% ipython --no-banner

In [1]: import numpy as np

In [2]: import numpy.linalg as la

In [3]: np.set_printoptions(suppress=True, linewidth=200)

In [4]: E = np.loadtxt("block5.csv", delimiter=",")

In [5]: E.round(2)
Out[5]: 
array([[ 4.9 ,  0.46, -0.9 ],
       [-3.06, -3.17,  2.36],
       [-4.89, -0.49,  0.92],
       [ 1.12,  4.07, -2.68],
       [-4.25,  2.44, -0.99],
       [ 4.06, -2.68,  1.17],
       [ 4.32,  1.86, -1.7 ],
       [-4.94, -0.19,  0.74],
       [ 4.97, -0.21, -0.49],
       [-4.83, -0.72,  1.06],
       [ 4.97, -0.13, -0.54],
       [-4.65, -1.24,  1.35],
       [-2.93, -3.26,  2.4 ],
       [ 4.  , -2.74,  1.21],
       [ 0.54,  4.18, -2.68],
       [-2.18, -3.69,  2.58]])

In [6]: np.unique(E.round(6), axis=0).shape
Out[6]: (16, 3)

In [7]: round(float(np.trace(la.pinv(E) @ E)), 2)
Out[7]: 2.0

In [8]: try:
   ...:     la.inv(E)
   ...: except la.LinAlgError as e:
   ...:     print(e)
   ...: 
Last 2 dimensions of the array must be square

In [9]: np.allclose(E[:-1].T @ la.lstsq(E[:-1].T, E[-1])[0], E[-1])
Out[9]: True

In [10]: dist = la.norm(E[:, None] - E[None], axis=-1)

In [11]: dist.mean(axis=1).argmax()
Out[11]: np.int64(14)

In [12]: print(np.unravel_index(dist.round(6).argmax(), dist.shape))
(np.int64(0), np.int64(2))

In [13]: dist[6].round(6).argsort(kind="stable")[:4]
Out[13]: array([ 6,  0, 10,  8])

In [14]: dist[:5, :5].round(2)
Out[14]: 
array([[ 0.  ,  9.34, 10.  ,  5.51,  9.36],
       [ 9.34,  0.  ,  3.55,  9.76,  6.65],
       [10.  ,  3.55,  0.  ,  8.36,  3.56],
       [ 5.51,  9.76,  8.36,  0.  ,  5.86],
       [ 9.36,  6.65,  3.56,  5.86,  0.  ]])

In [15]: dist.shape
Out[15]: (16, 16)

In [16]: (dist + 1e9 * np.eye(16)).round(6).argmin(axis=1)
Out[16]: array([10, 12,  9, 14,  7, 13,  0,  2, 10,  2,  8,  9,  1,  5,  3, 12])

In [17]: np.flatnonzero(dist[6] < dist.mean() / 2)
Out[17]: array([ 0,  6,  8, 10])

In [18]: M = np.load("w.npy")

In [19]: M
Out[19]: 
array([[ 15.55,   9.24,   8.54],
       [ -8.57,  18.07,   0.05],
       [ -4.11, -17.72,   8.31],
       [ 16.21, -10.  ,  -6.1 ],
       [ -5.56, -18.29,  -5.87],
       [ 16.73,  -1.42,  10.87],
       [-12.47, -10.15,  11.9 ],
       [ 10.04,  12.71, -11.73],
       [ -9.93, -14.27,  -9.89],
       [-11.52,  16.09,   2.89],
       [-10.01,   0.53,  17.31],
       [  9.75,   9.61, -14.58],
       [ 18.11,  -7.01,   4.78],
       [ -9.3 , -10.54, -14.23],
       [  4.24,  17.01,   9.64],
       [ 15.87,  -0.13, -12.17]])

In [20]: x = np.array([0, -2, -1])

In [21]: h1 = np.maximum(M @ x, 0)

In [22]: print(np.round(np.maximum(M @ (3 * x), 0), 2))
[  0.     0.    81.39  78.3  127.35   0.    25.2    0.   115.29   0.     0.     0.    27.72 105.93   0.    37.29]

In [23]: np.flatnonzero(h1 > 1e-9)
Out[23]: array([ 2,  3,  4,  6,  8, 12, 13, 15])

In [24]: Xs = (M - M.mean(axis=0)) / M.std(axis=0)

In [25]: np.argwhere(np.abs(Xs) > 2)
Out[25]: array([], shape=(0, 2), dtype=int64)

In [26]: beta = la.lstsq(np.delete(Xs, 1, axis=1), Xs[:, 1])[0]

In [27]: print(np.abs(beta).argmax())
0
